$ ipython --no-banner

In [1]: import numpy as np

In [2]: from numpy import linalg as LA

In [3]: np.set_printoptions(precision=1, suppress=True, linewidth=200, floatmode="fixed")

In [4]: rnd = lambda a: np.round(a, 1) + 0

In [5]: A = np.loadtxt("block5.csv", delimiter=",")

In [6]: A
Out[6]: 
array([[-2.1,  3.3,  1.0,  1.1, -1.1, -2.0,  3.1, -2.0,  1.0,  1.8,  1.1,  1.1],
       [-2.0,  3.0,  1.1,  0.9, -0.9, -2.1,  3.0, -2.0,  1.2,  2.0,  1.0,  1.0],
       [-1.9,  3.1,  1.1,  0.8, -0.9, -2.1,  3.0, -2.1,  0.9,  1.9,  1.1,  1.1],
       [-2.0,  3.0,  0.9,  1.0, -1.0, -2.1,  3.1, -1.9,  1.0,  2.0,  0.9,  1.1],
       [-1.9,  2.9,  1.1,  0.9, -1.1, -2.1,  3.0, -1.9,  1.0,  1.9,  0.9,  1.1],
       [-2.0,  3.1,  1.0,  1.0, -0.9, -2.3,  3.0, -2.0,  0.8,  2.0,  1.0,  1.1],
       [-1.9,  3.1,  1.1,  1.1, -0.8, -1.9,  3.0, -1.9,  1.0,  2.0,  1.0,  1.2],
       [-1.9,  3.1,  1.3,  1.0, -1.1, -2.0,  2.9, -2.0,  0.9,  2.0,  1.0,  1.0],
       [-2.1,  3.0,  0.9,  0.9, -0.8, -2.1,  3.0, -2.0,  1.0,  1.9,  0.9,  1.1],
       [-1.8,  3.0,  1.0,  0.8, -1.2, -1.9,  3.2, -2.1,  1.0,  2.1,  1.0,  1.0],
       [-1.9,  3.2,  1.1,  1.2, -1.1, -2.0,  3.0, -2.1,  1.0,  1.9,  0.9,  0.9],
       [-2.1,  3.0,  1.1,  1.1, -1.3, -1.8,  3.0, -1.9,  0.8,  1.8,  0.9,  1.0],
       [-1.8,  3.2,  0.9,  1.0, -0.8, -2.0,  3.1, -2.1,  1.0,  2.2,  1.0,  0.8],
       [-1.9,  2.9,  1.1,  1.0, -0.9, -2.1,  2.8, -1.9,  1.0,  2.1,  0.9,  0.8],
       [-2.2,  3.0,  1.0,  0.9, -0.9, -2.2,  3.1, -2.1,  0.9,  2.0,  1.1,  1.2],
       [-1.9,  2.9,  0.9,  0.9, -1.0, -2.0,  3.0, -1.9,  0.9,  2.0,  0.8,  0.8],
       [-2.0,  3.1,  0.8,  0.9, -1.0, -1.9,  3.2, -1.9,  1.0,  2.1,  1.0,  1.1],
       [-2.1,  3.0,  0.9,  1.2, -1.0, -1.9,  3.0, -2.2,  1.1,  2.0,  1.0,  1.1],
       [-2.1,  3.0,  1.1,  1.0, -0.8, -2.2,  3.2, -2.1,  0.9,  2.1,  1.1,  1.0],
       [-2.0,  2.9,  1.0,  0.9, -1.0, -2.1,  3.0, -1.8,  1.0,  2.0,  1.1,  1.0],
       [-2.1,  3.0,  0.9,  0.9, -1.1, -1.9,  3.0, -2.0,  1.0,  2.1,  1.1,  1.0],
       [-2.2,  3.0,  1.0,  1.0, -1.0, -2.2,  3.1, -1.9,  1.1,  2.0,  1.0,  1.1],
       [-1.9,  2.8,  0.9,  0.9, -1.1, -2.0,  2.9, -2.1,  1.0,  1.9,  0.9,  1.1],
       [-2.1,  3.0,  1.3,  1.0, -1.3, -2.0,  3.0, -2.0,  1.2,  2.0,  1.0,  1.0],
       [-3.0, -3.0,  3.0, -3.0,  2.2, -1.1, -2.9,  1.1,  0.9,  2.0,  2.9, -3.0],
       [-3.0, -3.1,  2.8, -2.8,  2.2, -1.1, -3.0,  1.1,  1.0,  2.0,  3.0, -2.9],
       [-3.0, -2.6,  2.9, -3.1,  2.0, -1.0, -3.0,  1.1,  1.1,  2.0,  3.1, -3.0],
       [-2.9, -3.0,  3.1, -3.0,  2.0, -1.0, -3.1,  1.2,  1.2,  2.1,  3.1, -3.2],
       [-2.9, -3.1,  3.1, -3.1,  2.0, -1.0, -2.9,  1.0,  1.0,  2.0,  3.0, -3.1],
       [-2.9, -2.9,  3.1, -3.1,  2.1, -1.1, -3.0,  1.2,  0.9,  2.0,  3.2, -3.0],
       [-2.9, -2.9,  3.0, -3.0,  1.8, -1.1, -3.0,  1.0,  0.9,  2.0,  2.9, -2.9],
       [-2.8, -2.9,  2.8, -2.9,  2.1, -1.1, -3.1,  0.8,  1.0,  1.8,  3.2, -2.9],
       [-3.0, -3.2,  3.1, -3.0,  2.2, -1.0, -3.1,  1.2,  1.0,  2.0,  2.9, -3.1],
       [-2.9, -2.8,  2.9, -3.0,  2.0, -1.1, -3.2,  1.1,  1.0,  2.1,  2.9, -2.9],
       [-3.1, -2.9,  3.1, -3.1,  1.9, -0.9, -3.0,  1.1,  1.0,  2.0,  2.9, -3.0],
       [-3.1, -2.9,  2.8, -3.1,  2.0, -1.1, -3.1,  1.0,  1.0,  2.2,  3.2, -2.9],
       [-3.2, -3.1,  3.0, -3.1,  2.0, -1.1, -2.9,  1.2,  0.8,  2.1,  3.1, -3.0],
       [-2.9, -3.1,  3.1, -3.0,  2.0, -1.2, -3.0,  1.1,  1.0,  1.7,  2.9, -3.0],
       [-3.0, -3.0,  3.0, -3.0,  2.0, -1.0, -2.9,  1.0,  0.9,  1.8,  2.9, -3.0],
       [-3.1, -3.0,  2.9, -3.1,  2.1, -1.1, -3.1,  0.9,  0.8,  2.2,  2.9, -3.1],
       [-2.9, -3.1,  3.3, -3.0,  2.0, -1.1, -3.0,  1.0,  1.0,  2.1,  3.0, -3.2],
       [-3.1, -3.0,  3.2, -3.2,  1.9, -1.1, -2.9,  1.0,  1.0,  2.1,  3.1, -3.2],
       [-2.9, -3.1,  2.9, -3.0,  1.9, -0.9, -3.0,  0.9,  1.2,  2.1,  2.8, -2.9],
       [-3.0, -3.1,  3.1, -3.0,  1.9, -0.9, -3.1,  0.9,  1.0,  1.9,  3.0, -2.9],
       [-3.1, -3.0,  3.0, -2.9,  1.8, -0.9, -3.0,  1.0,  0.8,  2.0,  2.8, -3.0],
       [-3.1, -3.0,  3.3, -3.1,  2.0, -1.0, -2.9,  1.1,  1.1,  2.1,  3.0, -3.1],
       [-2.9, -3.1,  3.0, -3.1,  1.9, -1.1, -3.0,  0.9,  0.9,  2.1,  3.0, -3.0],
       [-2.9, -3.1,  3.1, -3.1,  2.0, -1.0, -3.0,  0.9,  1.1,  1.8,  3.1, -3.0]])

In [7]: d = LA.norm(A[:, None] - A[None], axis=-1)

In [8]: d.mean(axis=1).argmax()
Out[8]: np.int64(0)

In [9]: LA.matrix_rank(d ** 2)
Out[9]: np.int64(14)

In [10]: np.unravel_index(d.round(6).argmax(), d.shape)
Out[10]: (np.int64(0), np.int64(32))

In [11]: rnd(d[:5, :5])
Out[11]: 
array([[0.0, 0.6, 0.5, 0.5, 0.6],
       [0.6, 0.0, 0.4, 0.4, 0.4],
       [0.5, 0.4, 0.0, 0.5, 0.4],
       [0.5, 0.4, 0.5, 0.0, 0.3],
       [0.6, 0.4, 0.4, 0.3, 0.0]])

In [12]: d[26].round(6).argsort(kind="stable")[:4]
Out[12]: array([26, 33, 34, 35])

In [13]: vec = np.array([-3, 8, -1, -6, -8, 2, -8, 9, 4, 8, -6, -6])

In [14]: a = np.maximum(A @ vec, 0)

In [15]: np.flatnonzero(a > 1e-9)
Out[15]: array([24, 25, 26, 27, 28, 29, 30, 31, 32, 33, 34, 35, 36, 37, 38, 39, 40, 41, 42, 43, 44, 45, 46, 47])

In [16]: J = np.loadtxt("case3.csv", delimiter=",")

In [17]: rnd(J)
Out[17]: 
array([[-0.3, -0.6,  0.0,  0.1,  0.7],
       [ 0.4, -0.1,  0.2, -0.9,  0.2],
       [-0.6,  0.1, -0.7, -0.4, -0.2],
       [-0.5, -0.4,  0.6, -0.2, -0.5],
       [-0.4,  0.7,  0.4, -0.1,  0.4]])

In [18]: O, V = LA.qr(J[:, :2])[0], LA.qr(J[:, 2:])[0]

In [19]: sig = LA.svd(O.T @ V, compute_uv=False)

In [20]: rnd(np.degrees(np.arccos(sig.clip(0, 1))))
Out[20]: array([90.0, 90.0])

In [21]: (sig > 0.9).sum()
Out[21]: np.int64(0)

In [22]: B = np.array([[-1, 1, 1], [1, -2, 2], [-2, 0, 2], [1, -2, -1], [-1, -1, 1]])

In [23]: rnd(np.einsum("ij,ij->i", J, J))
Out[23]: array([1.0, 1.0, 1.0, 1.0, 1.0])

In [24]: LA.matrix_rank(J @ B)
Out[24]: np.int64(3)

In [25]: rnd(B.T @ J.T)
Out[25]: 
array([[-0.9, -1.9,  1.7, -0.8, -0.2],
       [-0.1,  2.2,  0.3,  1.1, -1.9],
       [-0.8,  1.5, -1.5, -0.4,  2.4]])
